$ ipython --no-banner

In [1]: import numpy as np

In [2]: np.set_printoptions(precision=2, suppress=True, linewidth=120, legacy="1.25")

In [3]: sv = 5 * 0.7 ** np.arange(4)

In [4]: O, _ = np.linalg.qr(np.array([[-0.1, -0.8, -0.3, 0.8],
   ...:     [0.6, -1.1, 0.6, 0.9],
   ...:     [0.9, 0.1, 1.5, -0.1],
   ...:     [-0.2, -1.1, -1.2, -0.8]]))

In [5]: rng = np.random.default_rng(19)

In [6]: W0 = rng.normal(size=(26, 4)) * sv @ O

In [7]: W0
Out[7]: 
array([[  3.08,  -0.19,  -0.19,  -2.85],
       [ -1.7 ,   2.12,  -1.18,   5.6 ],
       [ -1.15,  -3.27,  -2.13,   0.3 ],
       [  2.36,   0.39,   1.68,   5.04],
       [ -0.81,   4.51,   5.03,  -1.2 ],
       [  3.1 ,   0.37,   0.23,  -4.87],
       [ -3.01,   1.52,  -0.66,  -2.93],
       [  1.88,   6.57,   4.62,  -4.68],
       [ -2.56,   2.06,  -0.73,   3.06],
       [ -3.03,   3.09,   3.8 ,  -4.06],
       [ -1.  ,  -4.3 ,  -0.71,  -3.74],
       [ -0.05,  -2.43,   1.67,  -0.84],
       [  2.65,  -2.61,  -7.84,   1.77],
       [ -0.72,  -1.8 ,  -1.24,   1.77],
       [ -0.72,  -2.67,  -5.12,   2.38],
       [  2.87,  -3.31,  -1.17,  -0.28],
       [ -0.45,   3.19,   3.73,   2.43],
       [  1.13,   4.94,   8.13,  -2.71],
       [  7.08,  -3.37,   2.1 ,  -4.6 ],
       [ -1.52,   1.35,   4.21,   3.94],
       [  0.02,   1.17,  -2.02,   6.22],
       [ -3.84,   3.31,   4.98, -10.75],
       [  6.74,  -4.03,  -1.51,   4.54],
       [  3.15,   2.07,   2.21,  -3.67],
       [ -1.18,   5.03,   4.79,  -5.65],
       [  2.26,  -2.39,   2.04,  -0.98]])

In [8]: print(W0.reshape(2, -1))
[[  3.08  -0.19  -0.19  -2.85  -1.7    2.12  -1.18   5.6   -1.15  -3.27  -2.13   0.3    2.36   0.39   1.68   5.04
   -0.81   4.51   5.03  -1.2    3.1    0.37   0.23  -4.87  -3.01   1.52  -0.66  -2.93   1.88   6.57   4.62  -4.68
   -2.56   2.06  -0.73   3.06  -3.03   3.09   3.8   -4.06  -1.    -4.3   -0.71  -3.74  -0.05  -2.43   1.67  -0.84
    2.65  -2.61  -7.84   1.77]
 [ -0.72  -1.8   -1.24   1.77  -0.72  -2.67  -5.12   2.38   2.87  -3.31  -1.17  -0.28  -0.45   3.19   3.73   2.43
    1.13   4.94   8.13  -2.71   7.08  -3.37   2.1   -4.6   -1.52   1.35   4.21   3.94   0.02   1.17  -2.02   6.22
   -3.84   3.31   4.98 -10.75   6.74  -4.03  -1.51   4.54   3.15   2.07   2.21  -3.67  -1.18   5.03   4.79  -5.65
    2.26  -2.39   2.04  -0.98]]

In [9]: W0.ravel(order="F")
Out[9]: 
array([  3.08,  -1.7 ,  -1.15,   2.36,  -0.81,   3.1 ,  -3.01,   1.88,  -2.56,  -3.03,  -1.  ,  -0.05,   2.65,  -0.72,
        -0.72,   2.87,  -0.45,   1.13,   7.08,  -1.52,   0.02,  -3.84,   6.74,   3.15,  -1.18,   2.26,  -0.19,   2.12,
        -3.27,   0.39,   4.51,   0.37,   1.52,   6.57,   2.06,   3.09,  -4.3 ,  -2.43,  -2.61,  -1.8 ,  -2.67,  -3.31,
         3.19,   4.94,  -3.37,   1.35,   1.17,   3.31,  -4.03,   2.07,   5.03,  -2.39,  -0.19,  -1.18,  -2.13,   1.68,
         5.03,   0.23,  -0.66,   4.62,  -0.73,   3.8 ,  -0.71,   1.67,  -7.84,  -1.24,  -5.12,  -1.17,   3.73,   8.13,
         2.1 ,   4.21,  -2.02,   4.98,  -1.51,   2.21,   4.79,   2.04,  -2.85,   5.6 ,   0.3 ,   5.04,  -1.2 ,  -4.87,
        -2.93,  -4.68,   3.06,  -4.06,  -3.74,  -0.84,   1.77,   1.77,   2.38,  -0.28,   2.43,  -2.71,  -4.6 ,   3.94,
         6.22, -10.75,   4.54,  -3.67,  -5.65,  -0.98])

In [10]: W0.reshape(-1, 2)
Out[10]: 
array([[  3.08,  -0.19],
       [ -0.19,  -2.85],
       [ -1.7 ,   2.12],
       [ -1.18,   5.6 ],
       [ -1.15,  -3.27],
       [ -2.13,   0.3 ],
       [  2.36,   0.39],
       [  1.68,   5.04],
       [ -0.81,   4.51],
       [  5.03,  -1.2 ],
       [  3.1 ,   0.37],
       [  0.23,  -4.87],
       [ -3.01,   1.52],
       [ -0.66,  -2.93],
       [  1.88,   6.57],
       [  4.62,  -4.68],
       [ -2.56,   2.06],
       [ -0.73,   3.06],
       [ -3.03,   3.09],
       [  3.8 ,  -4.06],
       [ -1.  ,  -4.3 ],
       [ -0.71,  -3.74],
       [ -0.05,  -2.43],
       [  1.67,  -0.84],
       [  2.65,  -2.61],
       [ -7.84,   1.77],
       [ -0.72,  -1.8 ],
       [ -1.24,   1.77],
       [ -0.72,  -2.67],
       [ -5.12,   2.38],
       [  2.87,  -3.31],
       [ -1.17,  -0.28],
       [ -0.45,   3.19],
       [  3.73,   2.43],
       [  1.13,   4.94],
       [  8.13,  -2.71],
       [  7.08,  -3.37],
       [  2.1 ,  -4.6 ],
       [ -1.52,   1.35],
       [  4.21,   3.94],
       [  0.02,   1.17],
       [ -2.02,   6.22],
       [ -3.84,   3.31],
       [  4.98, -10.75],
       [  6.74,  -4.03],
       [ -1.51,   4.54],
       [  3.15,   2.07],
       [  2.21,  -3.67],
       [ -1.18,   5.03],
       [  4.79,  -5.65],
       [  2.26,  -2.39],
       [  2.04,  -0.98]])

In [11]: t3 = W0.reshape(26, 2, -1)

In [12]: t3.shape
Out[12]: (26, 2, 2)

In [13]: t3[:, 0]
Out[13]: 
array([[ 3.08, -0.19],
       [-1.7 ,  2.12],
       [-1.15, -3.27],
       [ 2.36,  0.39],
       [-0.81,  4.51],
       [ 3.1 ,  0.37],
       [-3.01,  1.52],
       [ 1.88,  6.57],
       [-2.56,  2.06],
       [-3.03,  3.09],
       [-1.  , -4.3 ],
       [-0.05, -2.43],
       [ 2.65, -2.61],
       [-0.72, -1.8 ],
       [-0.72, -2.67],
       [ 2.87, -3.31],
       [-0.45,  3.19],
       [ 1.13,  4.94],
       [ 7.08, -3.37],
       [-1.52,  1.35],
       [ 0.02,  1.17],
       [-3.84,  3.31],
       [ 6.74, -4.03],
       [ 3.15,  2.07],
       [-1.18,  5.03],
       [ 2.26, -2.39]])

In [14]: np.swapaxes(t3, 1, 2)[6]
Out[14]: 
array([[-3.01, -0.66],
       [ 1.52, -2.93]])

In [15]: t = np.radians(60)

In [16]: Rm = np.eye(4)

In [17]: Rm[2, 2] = Rm[1, 1] = np.cos(t)

In [18]: Rm[2, 1], Rm[1, 2] = -np.sin(t), np.sin(t)

In [19]: print(Rm)
[[ 1.    0.    0.    0.  ]
 [ 0.    0.5   0.87  0.  ]
 [ 0.   -0.87  0.5   0.  ]
 [ 0.    0.    0.    1.  ]]

In [20]: other = W0 @ Rm.T

In [21]: print(np.allclose(W0 @ W0.T, other @ other.T))
True

In [22]: print(round(np.linalg.det(Rm), 2), np.trace(Rm))
1.0 3.0

In [23]: print(np.linalg.svd(W0, compute_uv=False), np.linalg.svd(other, compute_uv=False))
[26.19 17.26 13.82  8.07] [26.19 17.26 13.82  8.07]

In [24]: vec = np.array([8, 7, -2, -4])

In [25]: target = W0 @ vec

In [26]: np.round(np.linalg.pinv(W0) @ W0, 2) + 0
Out[26]: 
array([[1., 0., 0., 0.],
       [0., 1., 0., 0.],
       [0., 0., 1., 0.],
       [0., 0., 0., 1.]])

In [27]: target = target + 0.3 * rng.normal(size=26)

In [28]: target
Out[28]: 
array([ 34.95, -18.51, -29.56,  -1.89,  19.37,  46.16,  -0.1 ,  70.29, -16.41,   6.56, -21.58, -17.5 ,  11.17, -23.19,
       -23.74,   2.99,   1.58,  38.02,  47.41, -27.45, -12.37,  25.78,  10.26,  50.41,  39.26,   1.43])

In [29]: c, *_ = np.linalg.lstsq(W0, target)

In [30]: c
Out[30]: array([ 7.98,  7.02, -2.02, -4.02])

In [31]: round(float(np.linalg.norm(target - W0 @ c)), 2)
Out[31]: 1.49

In [32]: c.round()
Out[32]: array([ 8.,  7., -2., -4.])

In [33]: labels = W0[:, 2] > np.median(W0[:, 2])

In [34]: f = W0[labels].mean(axis=0) - W0[~labels].mean(axis=0)

In [35]: labels.astype(int)
Out[35]: array([0, 0, 0, 1, 1, 0, 0, 1, 0, 1, 0, 1, 0, 0, 0, 0, 1, 1, 1, 1, 0, 1, 0, 1, 1, 1])

In [36]: np.argsort(-np.abs(f).round(6), kind="stable")
Out[36]: array([2, 1, 3, 0])

In [37]: dist = np.linalg.norm(W0[:, None] - W0[None], axis=-1)

In [38]: dist.mean(axis=1).argmax()
Out[38]: 21

In [39]: dist[17].round(6).argsort(kind="stable")[:4]
Out[39]: array([17,  4,  7, 24])

In [40]: dist[:5, :5]
Out[40]: 
array([[ 0.  , 10.03,  6.41,  8.16,  8.2 ],
       [10.03,  0.  ,  7.64,  5.29,  9.55],
       [ 6.41,  7.64,  0.  ,  7.92, 10.69],
       [ 8.16,  5.29,  7.92,  0.  ,  8.79],
       [ 8.2 ,  9.55, 10.69,  8.79,  0.  ]])

In [41]: data = np.load("out1.npy")

In [42]: data
Out[42]: 
array([[ 2,  3,  4,  5],
       [ 6,  7,  8,  9],
       [10, 11, 12, 13],
       [14, 15, 16, 17],
       [18, 19, 20, 21]])

In [43]: # rows and columns are dependent

In [44]: U, sv, vt = np.linalg.svd(data)

In [45]: sv.round(2) + 0
Out[45]: array([57.49,  2.2 ,  0.  ,  0.  ])

In [46]: np.argmax(sv[:-1] / (sv[1:] + 1e-6)) + 1
Out[46]: 2

In [47]: other = U[:, :2] @ np.diag(sv[:2]) @ vt[:2]

In [48]: print(round(np.abs(data - other).max(), 2))
0.0

In [49]: round(np.linalg.norm(data - other, 2), 2), np.round(sv[2], 2)
Out[49]: (0.0, 0.0)

In [50]: np.linalg.matrix_rank(other)
Out[50]: 2

In [51]: print(np.linalg.norm(data, axis=0))
[25.69 27.66 29.66 31.7 ]

In [52]: round(np.linalg.norm(data[4], 1), 2), round(np.linalg.norm(data[4], np.inf), 2)
Out[52]: (78.0, 21.0)

In [53]: vec = np.array([3, -7, 7, 5])

In [54]: h1 = np.maximum(data @ vec, 0)

In [55]: h1
Out[55]: array([ 38,  70, 102, 134, 166])

In [56]: print(np.maximum(data @ vec, 0) - np.maximum(-data @ vec, 0))
[ 38  70 102 134 166]

In [57]: np.maximum(data @ (3 * vec), 0)
Out[57]: array([114, 210, 306, 402, 498])

In [58]: data * (h1 > 1e-9)[:, None]
Out[58]: 
array([[ 2,  3,  4,  5],
       [ 6,  7,  8,  9],
       [10, 11, 12, 13],
       [14, 15, 16, 17],
       [18, 19, 20, 21]])

In [59]: F = np.array([[0.1, 0.4, -1.3],
    ...:     [0.7, 0.5, 0.8],
    ...:     [-0.5, 0.9, 2.4],
    ...:     [-2.4, 0.7, -0.6]])

In [60]: r = np.linalg.matrix_rank(data)

In [61]: r
Out[61]: 2

In [62]: ns = np.linalg.svd(data)[2][r:].T

In [63]: np.linalg.matrix_rank(data.T @ data), np.linalg.matrix_rank(data @ data.T)
Out[63]: (2, 2)

In [64]: ns.shape
Out[64]: (4, 2)

In [65]: np.allclose(data @ ns, 0)
Out[65]: True

In [66]: ns @ ns.T
Out[66]: 
array([[ 0.3, -0.4, -0.1,  0.2],
       [-0.4,  0.7, -0.2, -0.1],
       [-0.1, -0.2,  0.7, -0.4],
       [ 0.2, -0.1, -0.4,  0.3]])

In [67]: O = F.astype(float).copy()

In [68]: for j in range(3):
    ...:     O[:, j] -= O[:, :j] @ (O[:, :j].T @ O[:, j])
    ...:     O[:, j] /= np.linalg.norm(O[:, j])
    ...: 

In [69]: print(np.round(O.T @ F, 2) + 0)
[[ 2.55 -0.68  0.26]
 [ 0.    1.12  1.61]
 [ 0.    0.    2.4 ]]

In [70]: O
Out[70]: 
array([[ 0.04,  0.38, -0.8 ],
       [ 0.27,  0.62, -0.11],
       [-0.2 ,  0.69,  0.56],
       [-0.94,  0.05, -0.18]])

In [71]: P = F @ np.linalg.solve(F.T @ F, F.T)

In [72]: np.round((np.eye(4) - P) @ F, 2) + 0
Out[72]: 
array([[0., 0., 0.],
       [0., 0., 0.],
       [0., 0., 0.],
       [0., 0., 0.]])

In [73]: P
Out[73]: 
array([[ 0.79,  0.33, -0.19,  0.13],
       [ 0.33,  0.47,  0.31, -0.21],
       [-0.19,  0.31,  0.82,  0.12],
       [ 0.13, -0.21,  0.12,  0.92]])

In [74]: np.linalg.matrix_rank(np.eye(4) - P)
Out[74]: 1

In [75]: t = np.radians(30)

In [76]: Rm = np.eye(3)

In [77]: Rm[2, 2] = Rm[0, 0] = np.cos(t)

In [78]: Rm[2, 0], Rm[0, 2] = -np.sin(t), np.sin(t)

In [79]: Rm
Out[79]: 
array([[ 0.87,  0.  ,  0.5 ],
       [ 0.  ,  1.  ,  0.  ],
       [-0.5 ,  0.  ,  0.87]])

In [80]: other = F @ Rm.T

In [81]: np.linalg.svd(F, compute_uv=False), np.linalg.svd(other, compute_uv=False)
Out[81]: (array([2.98, 2.66, 0.87]), array([2.98, 2.66, 0.87]))

In [82]: print(np.allclose(F @ F.T, other @ other.T))
True

In [83]: print(round(np.einsum("ii->", Rm), 2))
2.73

In [84]: round(float(np.linalg.det(Rm.T)), 2)
Out[84]: 1.0

In [85]: round(np.linalg.det(Rm[::-1]), 2)
Out[85]: -1.0

In [86]: np.poly(Rm)
Out[86]: array([ 1.  , -2.73,  2.73, -1.  ])

In [87]: np.round(np.linalg.eigvals(Rm).sum().real, 2)
Out[87]: 2.73

In [88]: print(np.linalg.eigvals(Rm))
[0.87+0.5j 0.87-0.5j 1.  +0.j ]

In [89]: sv = 3 * 0.5 ** np.arange(3)

In [90]: O, _ = np.linalg.qr(np.array([[1.7, 1.1, 0.0], [1.7, -1.3, -0.3], [-0.1, -1.0, -0.2]]))

In [91]: E = rng.normal(size=(18, 3)) * sv @ O

In [92]: E
Out[92]: 
array([[ 2.83, -2.29, -2.9 ],
       [ 2.31,  0.31,  0.21],
       [ 1.25, -2.  , -0.44],
       [ 0.91, -1.6 , -1.35],
       [ 0.77,  0.18, -0.59],
       [ 0.28, -2.26, -0.44],
       [-0.77, -1.22,  0.18],
       [ 0.85,  3.16,  1.76],
       [-3.  ,  2.  ,  1.24],
       [ 0.45, -0.75, -0.79],
       [-1.69,  1.59,  1.02],
       [-2.31, -0.23, -0.16],
       [-0.69,  1.52, -0.12],
       [-0.55, -0.65, -0.05],
       [ 0.43,  0.55, -0.77],
       [-1.4 , -1.62, -1.1 ],
       [-1.38, -1.41, -0.67],
       [ 0.72,  1.21,  1.39]])

In [93]: Xc = E - E.mean(axis=0)

In [94]: V = np.linalg.svd(Xc)[2][:2]

In [95]: other = Xc - Xc @ V.T @ V

In [96]: np.diag(V.T @ V)
Out[96]: array([0.99, 0.75, 0.26])

In [97]: print(np.round(np.cov(Xc @ V.T, rowvar=False), 2) + 0)
[[3.96 0.  ]
 [0.   1.91]]

In [98]: (Xc @ V.T).std(axis=0)
Out[98]: array([1.93, 1.34])
